>>> import numpy as np
>>> np.set_printoptions(precision=2, suppress=True, linewidth=100, floatmode="fixed")
>>> tidy = lambda a: np.round(a, 2) + 0
>>> feats = np.load("mat.npy")
>>> print(feats)
[[ 0  0  0  0 -3  0]
 [ 0  0  0  0  0 -5]
 [ 0  0  3  0  0  0]
 [ 0  0  0 -3  0  0]
 [ 2  0  0  0  0  0]
 [ 0 -3  0  0  0  0]]
>>> print(feats.T @ feats)
[[ 4  0  0  0  0  0]
 [ 0  9  0  0  0  0]
 [ 0  0  9  0  0  0]
 [ 0  0  0  9  0  0]
 [ 0  0  0  0  9  0]
 [ 0  0  0  0  0 25]]
>>> print(feats @ feats.T)
[[ 9  0  0  0  0  0]
 [ 0 25  0  0  0  0]
 [ 0  0  9  0  0  0]
 [ 0  0  0  9  0  0]
 [ 0  0  0  0  4  0]
 [ 0  0  0  0  0  9]]
>>> print(tidy(np.linalg.svd(feats, compute_uv=False)))
[5.00 3.00 3.00 3.00 3.00 2.00]
>>> M2 = np.linalg.inv(feats)
>>> print(tidy(np.linalg.cond(feats)))
2.5
>>> print(tidy(np.linalg.slogdet(feats)[0]))
1.0
>>> print(tidy(M2))
[[ 0.00  0.00  0.00  0.00  0.50  0.00]
 [ 0.00  0.00  0.00  0.00  0.00 -0.33]
 [ 0.00  0.00  0.33  0.00  0.00  0.00]
 [ 0.00  0.00  0.00 -0.33  0.00  0.00]
 [-0.33  0.00  0.00  0.00  0.00  0.00]
 [ 0.00 -0.20  0.00  0.00  0.00  0.00]]
>>> print(tidy(np.linalg.det(feats) * M2))
[[   0.00    0.00    0.00    0.00  405.00    0.00]
 [   0.00    0.00    0.00    0.00    0.00 -270.00]
 [   0.00    0.00  270.00    0.00    0.00    0.00]
 [   0.00    0.00    0.00 -270.00    0.00    0.00]
 [-270.00    0.00    0.00    0.00    0.00    0.00]
 [   0.00 -162.00    0.00    0.00    0.00    0.00]]
>>> print(np.allclose(M2, feats.T))
False
>>> rng = np.random.default_rng(272574)
>>> idx = rng.permutation(6)
>>> print(idx)
[3 0 5 1 2 4]
>>> M2 = feats[idx][:, idx]
>>> print(tidy(np.linalg.det(M2)), tidy(np.linalg.det(feats[idx])))
810.0 810.0
>>> W0 = np.loadtxt("data.csv", delimiter=",")
>>> print(W0)
[[-1.00  0.00  0.00  0.00  0.00  0.00]
 [ 0.00 -1.00 -2.00 -2.00  0.00 -2.00]
 [ 0.00 -2.00 -1.00 -2.00  0.00 -2.00]
 [ 0.00 -2.00 -2.00 -1.00  0.00 -2.00]
 [ 0.00  0.00  0.00  0.00 -1.00  0.00]
 [ 0.00 -2.00 -2.00 -2.00  0.00 -1.00]]
>>> print(np.flatnonzero(np.linalg.matrix_power((W0 != 0) + (W0.T != 0) + np.eye(6), 6)[2]))
[1 2 3 5]
>>> print(tidy(np.sort(np.linalg.eigvals(W0).real)))
[-7.00 -1.00 -1.00  1.00  1.00  1.00]
>>> print((W0 != 0).astype(int))
[[1 0 0 0 0 0]
 [0 1 1 1 0 1]
 [0 1 1 1 0 1]
 [0 1 1 1 0 1]
 [0 0 0 0 1 0]
 [0 1 1 1 0 1]]
>>> print((np.linalg.matrix_power((W0 != 0) + (W0.T != 0) + np.eye(6), 6) > 0).astype(int))
[[1 0 0 0 0 0]
 [0 1 1 1 0 1]
 [0 1 1 1 0 1]
 [0 1 1 1 0 1]
 [0 0 0 0 1 0]
 [0 1 1 1 0 1]]
